>>> import numpy as np
>>> np.set_printoptions(precision=3, suppress=True, linewidth=100, floatmode="fixed")
>>> feats = np.array([[6, 0, 2, 1, 0, 3, 4, 6],
...     [0, 6, 4, 4, 3, 5, 1, 3],
...     [2, 4, 6, 3, 3, 2, 1, 4],
...     [1, 4, 3, 0, 5, 1, 5, 0],
...     [0, 3, 3, 5, 0, 5, 2, 3],
...     [3, 5, 2, 1, 5, 6, 4, 5],
...     [4, 1, 1, 5, 2, 4, 2, 3],
...     [6, 3, 4, 0, 3, 5, 3, 4]])
>>> feats
array([[6, 0, 2, 1, 0, 3, 4, 6],
       [0, 6, 4, 4, 3, 5, 1, 3],
       [2, 4, 6, 3, 3, 2, 1, 4],
       [1, 4, 3, 0, 5, 1, 5, 0],
       [0, 3, 3, 5, 0, 5, 2, 3],
       [3, 5, 2, 1, 5, 6, 4, 5],
       [4, 1, 1, 5, 2, 4, 2, 3],
       [6, 3, 4, 0, 3, 5, 3, 4]])
>>> r0, r1 = feats[4], feats[0]
>>> r0 @ r0
np.int64(81)
>>> r0 @ r1
np.int64(52)
>>> p = (r0 @ r1) / (r0 @ r0) * r0
>>> np.round(np.linalg.norm(r0 + r1) ** 2 + np.linalg.norm(r0 - r1) ** 2, 3)
np.float64(366.0)
>>> round((r1 - p) @ r0, 3)
np.float64(0.0)
>>> r1 - p
array([ 6.000, -1.926,  0.074, -2.210,  0.000, -0.210,  2.716,  4.074])
>>> w1 = np.array([[1, 2, -2, -2, 2],
...     [-2, 2, 2, 1, 0],
...     [-2, 1, 1, -2, 0],
...     [-2, 2, 2, 0, -1],
...     [0, 1, 0, -2, -2],
...     [1, -1, -2, -2, -1],
...     [-2, 1, -2, 0, 1],
...     [-2, 1, -2, 2, 2]])
>>> beta = np.array([2, 0, 0, 1, 3])
>>> hid = np.maximum(feats @ w1 + beta, 0)
>>> np.linalg.matrix_rank(hid)
np.int64(3)
>>> (hid > 0).astype(int)
array([[0, 1, 0, 0, 1],
       [0, 1, 1, 0, 0],
       [0, 1, 1, 0, 1],
       [0, 1, 0, 0, 0],
       [0, 1, 0, 0, 1],
       [0, 1, 0, 0, 1],
       [0, 1, 0, 0, 1],
       [0, 1, 0, 0, 1]])
>>> (hid > 0).mean(axis=0)
array([0.000, 1.000, 0.250, 0.000, 0.750])
>>> cent = np.array([[1, 0, 2], [-1, 0, -2], [-1, 2, 0], [-1, 0, -2], [2, -1, 2]])
>>> w1 @ cent
array([[  7,  -6,   6],
       [ -7,   4, -10],
       [ -2,   2,  -2],
       [ -8,   5, -10],
       [ -3,   2,  -2],
       [  4,  -3,   6],
       [  1,  -5,  -4],
       [  1,  -6,  -6]])
>>> (hid @ cent).round(6).argmax(axis=1)
array([0, 1, 1, 1, 1, 1, 1, 0])
>>> data = np.array([[13.0, -15.0, 15.0, 15.0],
...     [-15.0, 29.0, -25.0, -25.0],
...     [15.0, -25.0, 29.0, 25.0],
...     [15.0, -25.0, 25.0, 29.0]])
>>> x = np.array([-6, 3, 1, 6])
>>> data @ np.ones(4)
array([ 28.000, -36.000,  44.000,  44.000])
>>> np.einsum("ij,j->i", data, x)
array([-18.000,   2.000,  14.000,  34.000])
>>> np.sign((data @ x).round(6))
array([-1.000,  1.000,  1.000,  1.000])
>>> data @ (2 * x)
array([-36.000,   4.000,  28.000,  68.000])
>>> data @ np.eye(4)[1]
array([-15.000,  29.000, -25.000, -25.000])
>>> (data @ x).argmax()
np.int64(3)
>>> (data * x).sum(axis=1)
array([-18.000,   2.000,  14.000,  34.000])
>>> O = data.astype(float).copy()
>>> for j in range(4):
...     O[:, j] -= O[:, :j] @ (O[:, :j].T @ O[:, j])
...     O[:, j] /= np.linalg.norm(O[:, j])
... 
>>> O
array([[ 0.447,  0.810, -0.319, -0.203],
       [-0.516,  0.580,  0.532,  0.339],
       [ 0.516, -0.061,  0.784, -0.339],
       [ 0.516, -0.061,  0.024,  0.854]])
>>> np.round(O.T @ O, 3) + 0
array([[1.000, 0.000, 0.000, 0.000],
       [0.000, 1.000, 0.000, 0.000],
       [0.000, 0.000, 1.000, 0.000],
       [0.000, 0.000, 0.000, 1.000]])
>>> w, vecs = np.linalg.eig(data)
>>> np.sort(np.linalg.eigvals(np.linalg.inv(data)))
array([0.011, 0.250, 0.250, 0.250])
>>> np.sort(np.linalg.eigvals(data.T))
array([ 4.000,  4.000,  4.000, 88.000])
>>> O, vecs = np.linalg.qr(data[:, :1])[0], np.linalg.qr(data[:, 1:])[0]
>>> sigma = np.linalg.svd(O.T @ vecs, compute_uv=False)
>>> sigma
array([0.989])
>>> np.degrees(np.arccos(sigma.clip(0, 1)))
array([8.378])
>>> (sigma > 0.9).sum()
np.int64(1)
>>> rng = np.random.default_rng(475646)
>>> m1 = rng.normal(size=(13, 7)) + 20 * np.array([-1, -1, -2, 3, -3, 3, -3])
>>> m1
array([[-19.856, -20.925, -39.747,  60.214, -59.419,  59.613, -59.091],
       [-20.732, -19.765, -40.287,  59.784, -60.777,  61.389, -58.624],
       [-20.010, -20.764, -41.096,  60.941, -61.458,  60.655, -60.891],
       [-19.741, -21.083, -41.356,  59.730, -59.619,  60.309, -60.772],
       [-19.998, -20.937, -41.191,  60.947, -60.197,  60.118, -58.722],
       [-21.621, -21.201, -39.915,  60.077, -58.748,  60.729, -59.601],
       [-21.237, -22.108, -39.383,  60.111, -59.865,  59.648, -58.590],
       [-19.908, -20.704, -40.998,  58.484, -59.347,  59.097, -61.336],
       [-20.962, -19.683, -40.320,  60.962, -60.849,  59.769, -59.600],
       [-18.362, -18.715, -38.768,  59.800, -59.301,  59.483, -61.308],
       [-20.464, -19.486, -39.554,  60.916, -61.962,  60.152, -61.022],
       [-21.625, -19.826, -37.909,  60.417, -60.476,  62.082, -60.599],
       [-19.807, -20.689, -41.197,  58.579, -61.537,  59.632, -58.389]])
>>> np.abs(np.linalg.svd(m1)[2][-1])
array([0.616, 0.550, 0.422, 0.122, 0.214, 0.273, 0.064])
>>> round(np.log10(np.linalg.cond(m1)))
3
>>> [round(float(x), 3) for x in np.linalg.svd(m1, compute_uv=False)[:3]]
[468.671, 4.686, 4.436]
>>> round(np.linalg.norm(m1, 1), 3), np.round(np.linalg.norm(m1, np.inf), 3)
(np.float64(783.555), np.float64(325.815))
>>> round(np.linalg.norm(m1, 2), 3)
np.float64(468.671)
>>> other = np.array([[2, 2, 2],
...     [2, 3, 1],
...     [3, 0, 2],
...     [2, 2, 2],
...     [1, 2, 2],
...     [2, 2, 2],
...     [1, 2, 1]])
>>> np.vstack([m1, other.T]).shape
(16, 7)
>>> other = np.c_[m1[:, :3] @ np.array([[3, -4, -6], [-9, 7, -7], [-5, -2, -3]]), np.array([-2, 2, -1, -1, 2, 2, 3, 0, 1, -1, 0, 2, -3])]
>>> other
array([[327.493,  12.443, 384.854,  -2.000],
       [317.117,  25.150, 383.605,   2.000],
       [332.327,  16.886, 388.700,  -1.000],
       [337.306,  14.092, 390.096,  -1.000],
       [334.390,  15.817, 390.115,   2.000],
       [325.517,  17.912, 397.879,   2.000],
       [332.172,   8.962, 400.325,   3.000],
       [331.601,  16.698, 387.365,   0.000],
       [315.860,  26.709, 384.515,   1.000],
       [307.182,  19.983, 357.479,  -1.000],
       [311.755,  24.562, 377.847,   0.000],
       [303.107,  23.532, 382.262,   2.000],
       [332.766,  16.799, 387.257,  -3.000]])
>>> np.round(np.linalg.norm(other - m1 @ np.linalg.lstsq(m1, other)[0], axis=0), 3) + 0
array([0.000, 0.000, 0.000, 3.874])
>>> np.round(np.linalg.lstsq(m1, other[:, 0])[0], 3) + 0
array([ 3.000, -9.000, -5.000,  0.000,  0.000,  0.000,  0.000])
>>> mat = np.load("dump.npy")
>>> mat
array([[1, 0, 0, 0, 0, 0, 0, 0, 0, 0, 0, 0, 0, 0],
       [4, 1, 0, 0, 0, 0, 0, 0, 0, 0, 0, 0, 0, 0],
       [1, 1, 1, 0, 0, 0, 0, 0, 0, 0, 0, 0, 0, 0],
       [2, 1, 1, 1, 0, 0, 0, 0, 0, 0, 0, 0, 0, 0],
       [4, 4, 4, 4, 1, 0, 0, 0, 0, 0, 0, 0, 0, 0],
       [4, 2, 2, 1, 0, 1, 0, 0, 0, 0, 0, 0, 0, 0],
       [5, 5, 1, 3, 3, 2, 1, 0, 0, 0, 0, 0, 0, 0],
       [3, 2, 3, 5, 1, 0, 5, 1, 0, 0, 0, 0, 0, 0],
       [0, 1, 4, 2, 1, 0, 4, 1, 1, 0, 0, 0, 0, 0],
       [5, 5, 5, 4, 3, 0, 2, 2, 0, 1, 0, 0, 0, 0],
       [3, 2, 4, 2, 4, 1, 4, 3, 0, 0, 1, 0, 0, 0],
       [0, 5, 5, 0, 0, 5, 0, 0, 2, 3, 1, 1, 0, 0],
       [5, 5, 5, 2, 4, 5, 3, 5, 4, 1, 4, 1, 1, 0],
       [1, 0, 5, 2, 0, 2, 1, 2, 1, 0, 0, 5, 2, 1]])
>>> # triangular: eigenvalues sit on the diagonal
>>> np.argsort(-np.linalg.norm(mat, axis=0).round(6), kind="stable")[:3]
array([2, 0, 1])
>>> np.linalg.cond(mat) > 100
np.True_
>>> np.linalg.matrix_rank(mat, rtol=0.1)
np.int64(7)
>>> round(float(np.linalg.norm(mat, 2) / np.linalg.norm(mat)), 3)
0.839
>>> Uu, sigma, Vh = np.linalg.svd(mat)
>>> np.argmax(sigma[:-1] / (sigma[1:] + 1e-6)) + 1
np.int64(13)
>>> other = Uu[:, :13] @ np.diag(sigma[:13]) @ Vh[:13]
>>> round(np.abs(mat - other).max(), 3)
np.float64(0.0)
>>> np.linalg.matrix_rank(other)
np.int64(13)
>>> np.linalg.matrix_rank(mat, rtol=0.05)
np.int64(9)
>>> round(np.linalg.norm(mat - other, 2), 3), round(sigma[13], 3)
(np.float64(0.0), np.float64(0.0))
